% ipython --no-banner

In [1]: import numpy as np

In [2]: from numpy import linalg as LA

In [3]: np.set_printoptions(precision=2, suppress=True, linewidth=140)

In [4]: rng = np.random.default_rng(4448)

In [5]: z = rng.integers(0, 3, 14)

In [6]: X = np.triu((z[:, None] == z) & (rng.random((14, 14)) < 0.8), 1).astype(int)

In [7]: X += X.T

In [8]: X
Out[8]: 
array([[0, 0, 1, 0, 0, 0, 0, 0, 0, 1, 0, 1, 0, 1],
       [0, 0, 0, 0, 0, 0, 1, 0, 1, 0, 0, 0, 1, 0],
       [1, 0, 0, 0, 0, 0, 0, 0, 0, 1, 0, 1, 0, 0],
       [0, 0, 0, 0, 1, 1, 0, 0, 0, 0, 1, 0, 0, 0],
       [0, 0, 0, 1, 0, 1, 0, 0, 0, 0, 1, 0, 0, 0],
       [0, 0, 0, 1, 1, 0, 0, 0, 0, 0, 1, 0, 0, 0],
       [0, 1, 0, 0, 0, 0, 0, 1, 1, 0, 0, 0, 1, 0],
       [0, 0, 0, 0, 0, 0, 1, 0, 1, 0, 0, 0, 1, 0],
       [0, 1, 0, 0, 0, 0, 1, 1, 0, 0, 0, 0, 0, 0],
       [1, 0, 1, 0, 0, 0, 0, 0, 0, 0, 0, 1, 0, 1],
       [0, 0, 0, 1, 1, 1, 0, 0, 0, 0, 0, 0, 0, 0],
       [1, 0, 1, 0, 0, 0, 0, 0, 0, 1, 0, 0, 0, 1],
       [0, 1, 0, 0, 0, 0, 1, 1, 0, 0, 0, 0, 0, 0],
       [1, 0, 0, 0, 0, 0, 0, 0, 0, 1, 0, 1, 0, 0]])

In [9]: np.all(LA.eigvalsh(X) > 0)
Out[9]: np.False_

In [10]: [round(float(LA.det(X[:i, :i])), 2) + 0 for i in range(1, 15)]
Out[10]: [0.0, 0.0, 0.0, 0.0, 0.0, 0.0, 2.0, 0.0, 0.0, 0.0, 0.0, 0.0, 0.0, 0.0]

In [11]: other = X / LA.norm(X, axis=1, keepdims=True)

In [12]: C2 = other @ other.T

In [13]: LA.norm(other, axis=1)
Out[13]: array([1., 1., 1., 1., 1., 1., 1., 1., 1., 1., 1., 1., 1., 1.])

In [14]: np.degrees(np.arccos(np.clip(C2[3, 13], -1, 1)))
Out[14]: np.float64(90.0)

In [15]: C2[3]
Out[15]: array([0.  , 0.  , 0.  , 1.  , 0.67, 0.67, 0.  , 0.  , 0.  , 0.  , 0.67, 0.  , 0.  , 0.  ])

In [16]: r = LA.matrix_rank(X)

In [17]: r
Out[17]: np.int64(11)

In [18]: N = LA.svd(X)[2][r:].T

In [19]: np.allclose(X @ N, 0)
Out[19]: True

In [20]: other = np.array([[0, 2, 1],
    ...:     [0, 1, 0],
    ...:     [1, 1, 0],
    ...:     [2, 2, 0],
    ...:     [1, 1, 2],
    ...:     [2, 0, 2],
    ...:     [1, 0, 2],
    ...:     [2, 1, 0],
    ...:     [0, 0, 1],
    ...:     [1, 0, 0],
    ...:     [0, 1, 1],
    ...:     [2, 0, 2],
    ...:     [0, 0, 2],
    ...:     [0, 0, 2]])

In [21]: LA.matrix_rank(np.vstack([X, other.T]))
Out[21]: np.int64(14)

In [22]: LA.matrix_rank(X @ other)
Out[22]: np.int64(3)

In [23]: np.einsum("ij,ij->i", X, X)
Out[23]: array([4, 3, 3, 3, 3, 3, 4, 3, 3, 4, 3, 4, 3, 3])

In [24]: np.einsum("ik,kj->ij", X, other)
Out[24]: 
array([[4, 1, 4],
       [1, 0, 5],
       [3, 2, 3],
       [3, 2, 5],
       [4, 3, 3],
       [3, 4, 3],
       [2, 2, 3],
       [1, 0, 5],
       [3, 2, 2],
       [3, 3, 5],
       [5, 3, 4],
       [2, 3, 3],
       [3, 2, 2],
       [3, 2, 3]])

In [25]: X @ other
Out[25]: 
array([[4, 1, 4],
       [1, 0, 5],
       [3, 2, 3],
       [3, 2, 5],
       [4, 3, 3],
       [3, 4, 3],
       [2, 2, 3],
       [1, 0, 5],
       [3, 2, 2],
       [3, 3, 5],
       [5, 3, 4],
       [2, 3, 3],
       [3, 2, 2],
       [3, 2, 3]])

In [26]: np.trace(X @ X @ X) // 6
Out[26]: np.int64(15)

In [27]: L = np.diag(X.sum(axis=1)) - X

In [28]: np.round(LA.eigvalsh(L), 2) + 0
Out[28]: array([0., 0., 0., 3., 3., 3., 4., 4., 4., 5., 5., 5., 5., 5.])

In [29]: LA.matrix_rank(L)
Out[29]: np.int64(11)

In [30]: round(LA.det(L[1:, 1:]))
Out[30]: 0

In [31]: M = np.loadtxt("block7.csv", delimiter=",")

In [32]: M
Out[32]: 
array([[1.  , 0.7 , 0.49, 0.34, 0.24, 0.17, 0.12, 0.08, 0.06],
       [0.7 , 1.  , 0.7 , 0.49, 0.34, 0.24, 0.17, 0.12, 0.08],
       [0.49, 0.7 , 1.  , 0.7 , 0.49, 0.34, 0.24, 0.17, 0.12],
       [0.34, 0.49, 0.7 , 1.  , 0.7 , 0.49, 0.34, 0.24, 0.17],
       [0.24, 0.34, 0.49, 0.7 , 1.  , 0.7 , 0.49, 0.34, 0.24],
       [0.17, 0.24, 0.34, 0.49, 0.7 , 1.  , 0.7 , 0.49, 0.34],
       [0.12, 0.17, 0.24, 0.34, 0.49, 0.7 , 1.  , 0.7 , 0.49],
       [0.08, 0.12, 0.17, 0.24, 0.34, 0.49, 0.7 , 1.  , 0.7 ],
       [0.06, 0.08, 0.12, 0.17, 0.24, 0.34, 0.49, 0.7 , 1.  ]])

In [33]: L = LA.cholesky(M)

In [34]: np.diag(L) ** 2
Out[34]: array([1.  , 0.51, 0.51, 0.51, 0.51, 0.51, 0.51, 0.51, 0.51])

In [35]: M / np.sqrt(np.outer(np.diag(M), np.diag(M)))
Out[35]: 
array([[1.  , 0.7 , 0.49, 0.34, 0.24, 0.17, 0.12, 0.08, 0.06],
       [0.7 , 1.  , 0.7 , 0.49, 0.34, 0.24, 0.17, 0.12, 0.08],
       [0.49, 0.7 , 1.  , 0.7 , 0.49, 0.34, 0.24, 0.17, 0.12],
       [0.34, 0.49, 0.7 , 1.  , 0.7 , 0.49, 0.34, 0.24, 0.17],
       [0.24, 0.34, 0.49, 0.7 , 1.  , 0.7 , 0.49, 0.34, 0.24],
       [0.17, 0.24, 0.34, 0.49, 0.7 , 1.  , 0.7 , 0.49, 0.34],
       [0.12, 0.17, 0.24, 0.34, 0.49, 0.7 , 1.  , 0.7 , 0.49],
       [0.08, 0.12, 0.17, 0.24, 0.34, 0.49, 0.7 , 1.  , 0.7 ],
       [0.06, 0.08, 0.12, 0.17, 0.24, 0.34, 0.49, 0.7 , 1.  ]])

In [36]: L @ L.T
Out[36]: 
array([[1.  , 0.7 , 0.49, 0.34, 0.24, 0.17, 0.12, 0.08, 0.06],
       [0.7 , 1.  , 0.7 , 0.49, 0.34, 0.24, 0.17, 0.12, 0.08],
       [0.49, 0.7 , 1.  , 0.7 , 0.49, 0.34, 0.24, 0.17, 0.12],
       [0.34, 0.49, 0.7 , 1.  , 0.7 , 0.49, 0.34, 0.24, 0.17],
       [0.24, 0.34, 0.49, 0.7 , 1.  , 0.7 , 0.49, 0.34, 0.24],
       [0.17, 0.24, 0.34, 0.49, 0.7 , 1.  , 0.7 , 0.49, 0.34],
       [0.12, 0.17, 0.24, 0.34, 0.49, 0.7 , 1.  , 0.7 , 0.49],
       [0.08, 0.12, 0.17, 0.24, 0.34, 0.49, 0.7 , 1.  , 0.7 ],
       [0.06, 0.08, 0.12, 0.17, 0.24, 0.34, 0.49, 0.7 , 1.  ]])

In [37]: x = np.array([-2, 4, 4, -4, 4, 3, 0, 3, -4])

In [38]: y = M @ x

In [39]: beta, lr = np.zeros(9), 1 / LA.norm(M, 2) ** 2

In [40]: for i in range(200):
    ...:     beta -= lr * M.T @ (M @ beta - y)
    ...:     if i % 50 == 0: print(i, round(LA.norm(M @ beta - y), 2))
    ...: 
0 3.8
50 1.9
100 1.47
150 1.2

In [41]: round(float(LA.cond(M)), 2)
Out[41]: 22.08

In [42]: r0 = np.array([0, 3, 2, 3, 0, 0, 0, 0, 3])

In [43]: other = M + np.outer(r0, np.eye(9)[7])

In [44]: other
Out[44]: 
array([[1.  , 0.7 , 0.49, 0.34, 0.24, 0.17, 0.12, 0.08, 0.06],
       [0.7 , 1.  , 0.7 , 0.49, 0.34, 0.24, 0.17, 3.12, 0.08],
       [0.49, 0.7 , 1.  , 0.7 , 0.49, 0.34, 0.24, 2.17, 0.12],
       [0.34, 0.49, 0.7 , 1.  , 0.7 , 0.49, 0.34, 3.24, 0.17],
       [0.24, 0.34, 0.49, 0.7 , 1.  , 0.7 , 0.49, 0.34, 0.24],
       [0.17, 0.24, 0.34, 0.49, 0.7 , 1.  , 0.7 , 0.49, 0.34],
       [0.12, 0.17, 0.24, 0.34, 0.49, 0.7 , 1.  , 0.7 , 0.49],
       [0.08, 0.12, 0.17, 0.24, 0.34, 0.49, 0.7 , 1.  , 0.7 ],
       [0.06, 0.08, 0.12, 0.17, 0.24, 0.34, 0.49, 3.7 , 1.  ]])

In [45]: round(float(LA.det(other) / LA.det(M)), 2), round(float(1 + LA.solve(M, r0)[7]), 2)
Out[45]: (-3.25, -3.25)

In [46]: O, vecs = LA.qr(other[:, :2])[0], LA.qr(other[:, 2:])[0]

In [47]: sig = LA.svd(O.T @ vecs, compute_uv=False)

In [48]: round(LA.norm(O @ O.T - vecs @ vecs.T, 2), 2)
Out[48]: np.float64(1.0)

In [49]: O, vecs = LA.qr(M[:, :7])[0], LA.qr(M[:, 7:])[0]

In [50]: sig = LA.svd(O.T @ vecs, compute_uv=False)

In [51]: round(LA.norm(O @ O.T - vecs @ vecs.T, 2), 2)
Out[51]: np.float64(1.0)

In [52]: m1 = np.loadtxt("m.csv", delimiter=",")

In [53]: m1
Out[53]: 
array([[ 0.58, -1.1 , -0.74, -0.73,  0.24,  0.45, -0.8 ,  1.01,  1.75],
       [-1.27,  1.3 ,  0.32,  0.62, -0.13,  0.27,  0.02,  0.06,  1.15],
       [ 0.28, -1.4 , -0.4 ,  0.  ,  1.78,  1.1 ,  0.37, -0.51,  0.25],
       [ 0.87, -0.62, -1.14,  0.59, -0.49,  0.21, -0.97,  0.62,  0.81],
       [ 0.23,  0.72, -0.47, -0.97,  0.47,  0.35, -0.6 , -0.77, -1.07],
       [-0.9 ,  0.45, -0.58, -0.32,  0.79, -1.1 ,  1.63,  1.42,  0.02],
       [ 0.09, -0.66,  0.82,  1.18,  0.9 , -0.71,  0.26, -0.98,  1.14],
       [ 1.03,  1.01, -0.85,  0.56,  0.18,  0.51,  0.53, -0.41,  0.89],
       [ 0.  ,  0.9 ,  0.69, -0.61,  0.3 , -2.42, -1.36,  0.15,  0.15],
       [-0.8 , -0.78,  0.61, -0.83, -0.56, -0.81,  1.41, -0.52, -0.48],
       [-2.6 , -0.08,  0.22,  1.27, -0.42, -0.15, -0.65, -0.45, -0.99],
       [ 1.39, -0.33,  3.22, -0.95,  0.79, -0.33,  0.31,  1.02, -0.11],
       [ 1.14,  0.05,  0.55,  0.74,  1.56,  0.04,  0.46,  1.69, -0.79],
       [-0.96, -0.18, -0.97, -1.94,  0.66,  0.91,  0.05, -0.12, -0.79],
       [ 0.7 ,  0.22,  1.38,  0.49, -0.34,  0.79, -1.77,  0.73, -0.66]])

In [54]: P = m1 @ LA.solve(m1.T @ m1, m1.T)

In [55]: np.allclose(P @ P, P)
Out[55]: True

In [56]: np.round(LA.eigvalsh(P), 2) + 0
Out[56]: array([0., 0., 0., 0., 0., 0., 1., 1., 1., 1., 1., 1., 1., 1., 1.])

In [57]: round(np.trace(P), 2)
Out[57]: np.float64(9.0)

In [58]: P @ m1[:, 4]
Out[58]: array([ 0.24, -0.13,  1.78, -0.49,  0.47,  0.79,  0.9 ,  0.18,  0.3 , -0.56, -0.42,  0.79,  1.56,  0.66, -0.34])

In [59]: other = np.c_[m1[:, :8] @ np.array([[3, 2, -3, -3, -1, -1, 0, -3],
    ...:     [-1, 0, 0, 3, 2, 2, -1, -1],
    ...:     [-2, -3, 2, 0, 1, -2, -1, 2],
    ...:     [2, 3, 3, 1, -1, 0, -2, -2],
    ...:     [-2, 1, -2, 0, 0, 1, -2, 3],
    ...:     [-1, 0, 3, -1, 0, -3, -2, 3],
    ...:     [1, 1, 3, 2, -1, 3, -2, -2],
    ...:     [1, -2, 3, -1, -2, 2, 0, -1]]), np.array([5, 4, 3, 3, 2, 2, 3, 1, 4, 1, 5, 5, 3, 5, 1])]

In [60]: other
Out[60]: 
array([[  2.14,  -1.39,  -3.91,  -8.83,  -4.01,  -2.79,   3.52,   2.  ,   5.  ],
       [ -4.44,  -1.87,   7.62,   8.04,   3.43,   2.47,  -3.18,   2.23,   4.  ],
       [ -1.76,   4.93,  -2.32,  -4.89,  -2.83,  -3.71,  -4.7 ,   8.17,   3.  ],
       [  7.11,   4.23,  -2.56,  -6.65,  -4.11,  -2.62,   3.08,  -4.97,   3.  ],
       [ -3.69,   0.37,  -8.54,  -0.28,   3.85,  -1.77,   1.25,   4.02,   2.  ],
       [ -0.06,  -1.44,   4.85,   6.67,  -2.93,  14.78,  -1.87,  -3.88,   2.  ],
       [ -0.16,   4.38,  -1.18,   1.14,  -0.07,  -1.2 ,  -3.42,   0.7 ,   3.  ],
       [  4.15,   7.82,  -1.58,   1.46,  -0.13,   2.11,  -3.72,  -5.5 ,   1.  ],
       [ -2.89,  -5.26, -11.94,   1.64,   4.16,   4.2 ,   6.59,  -2.09,   4.  ],
       [ -1.68,  -4.03,   2.49,   3.38,   0.31,   3.08,   1.75,  -0.35,   1.  ],
       [ -5.73,  -2.22,   9.14,   8.13,   2.94,  -0.82,  -0.24,   5.82,   5.  ],
       [ -3.76, -10.67,   0.84,  -6.18,  -0.23,  -3.74,  -2.53,   4.24,   5.  ],
       [  2.74,   1.49,   3.35,  -3.34,  -5.07,   4.06,  -6.2 ,  -1.66,   3.  ],
       [ -6.94,  -3.88,  -3.68,  -0.29,   1.76,   0.38,   1.79,   9.73,   5.  ],
       [ -1.05,  -4.84,   2.06,  -6.01,   0.94,  -9.58,   0.06,   3.62,   1.  ]])

In [61]: np.round(LA.lstsq(m1, other[:, 0])[0], 2) + 0
Out[61]: array([ 3., -1., -2.,  2., -2., -1.,  1.,  1.,  0.])

In [62]: LA.matrix_rank(other)
Out[62]: np.int64(9)

In [63]: LA.matrix_rank(np.c_[m1, other])
Out[63]: np.int64(10)

In [64]: sig = 10 * 0.5 ** np.arange(6)

In [65]: O, _ = LA.qr(np.array([[0.1, 1.0, 0.4, 1.2, 1.2, 0.3],
    ...:     [1.5, 1.1, -0.3, 1.6, -0.9, -2.1],
    ...:     [0.2, 0.3, -1.0, 1.4, 0.6, 0.3],
    ...:     [1.5, -1.7, 0.3, 0.3, -1.7, 0.7],
    ...:     [0.3, 0.1, 0.1, 1.1, -0.9, 0.4],
    ...:     [-0.9, 0.7, 0.4, 0.7, -1.2, 0.8]]))

In [66]: A = rng.normal(size=(25, 6)) * sig @ O

In [67]: A
Out[67]: 
array([[ -1.39,  -3.48,   1.82,  -1.71,  -0.15,   0.37],
       [ -0.16,   5.61,  -5.06,  -2.14,  -8.28,  -1.69],
       [  0.1 ,  -2.29,   3.08,  -0.38,   2.55,  -0.23],
       [ -6.27,  -3.19,  -1.28,  -2.3 ,  -5.21,   0.62],
       [ -4.04,  -4.3 ,  -4.39,  -1.01,  -4.77,   0.55],
       [ -1.65, -10.6 ,   8.91,   0.36,   9.75,   1.45],
       [  1.65,  -7.45,  13.09,   5.51,  19.36,   3.4 ],
       [ -1.35,  -2.41,  -2.02,   0.52,   0.21,   0.22],
       [ -4.48,  -5.4 ,   1.48,   2.68,   4.12,   2.25],
       [ -2.29,  -8.  ,   6.54,   3.57,   9.75,   1.58],
       [  3.42,   1.73,  -2.66,   3.83,   3.59,   0.17],
       [  1.83,   3.87,   0.89,  -3.51,  -5.2 ,  -1.17],
       [ -1.08,   0.97,   0.5 ,  -1.67,  -3.04,   0.75],
       [ -1.36,  -4.57,   7.16,   1.75,   8.36,   1.73],
       [  1.3 ,  -0.05,   6.74,   0.85,   5.83,   0.53],
       [ -3.03,   0.3 ,  -2.64,  -1.66,  -5.64,   0.19],
       [  1.13,   6.44,  -6.3 ,  -3.93,  -8.97,  -1.14],
       [ -1.39,  -1.34,   1.47,   2.37,   4.05,   0.28],
       [ -1.5 ,  -3.57,   1.31,   1.91,   2.68,   0.05],
       [ -2.48,   2.86,  -3.47,  -0.62,  -5.99,  -0.12],
       [ -3.54,   1.99,  -6.24,  -3.35,  -9.68,  -0.99],
       [  2.18,   4.29,   0.91,   2.96,   4.63,   0.8 ],
       [  1.21,  -2.79,   3.82,  -0.79,   2.99,  -0.27],
       [ -4.02,  -2.03,   2.24,  -3.32,  -4.68,  -0.98],
       [ -1.9 ,   1.2 ,  -2.2 ,  -4.65,  -8.43,  -1.48]])

In [68]: d = LA.norm(A[:, None] - A[None], axis=-1)

In [69]: d.mean(axis=1).argmax()
Out[69]: np.int64(6)

In [70]: d[:5, :5]
Out[70]: 
array([[ 0.  , 14.22,  3.82,  7.72,  8.25],
       [14.22,  0.  , 15.86, 11.99, 11.51],
       [ 3.82, 15.86,  0.  , 11.19, 11.47],
       [ 7.72, 11.99, 11.19,  0.  ,  4.21],
       [ 8.25, 11.51, 11.47,  4.21,  0.  ]])

In [71]: np.unravel_index(d.round(6).argmax(), d.shape)
Out[71]: (np.int64(6), np.int64(16))
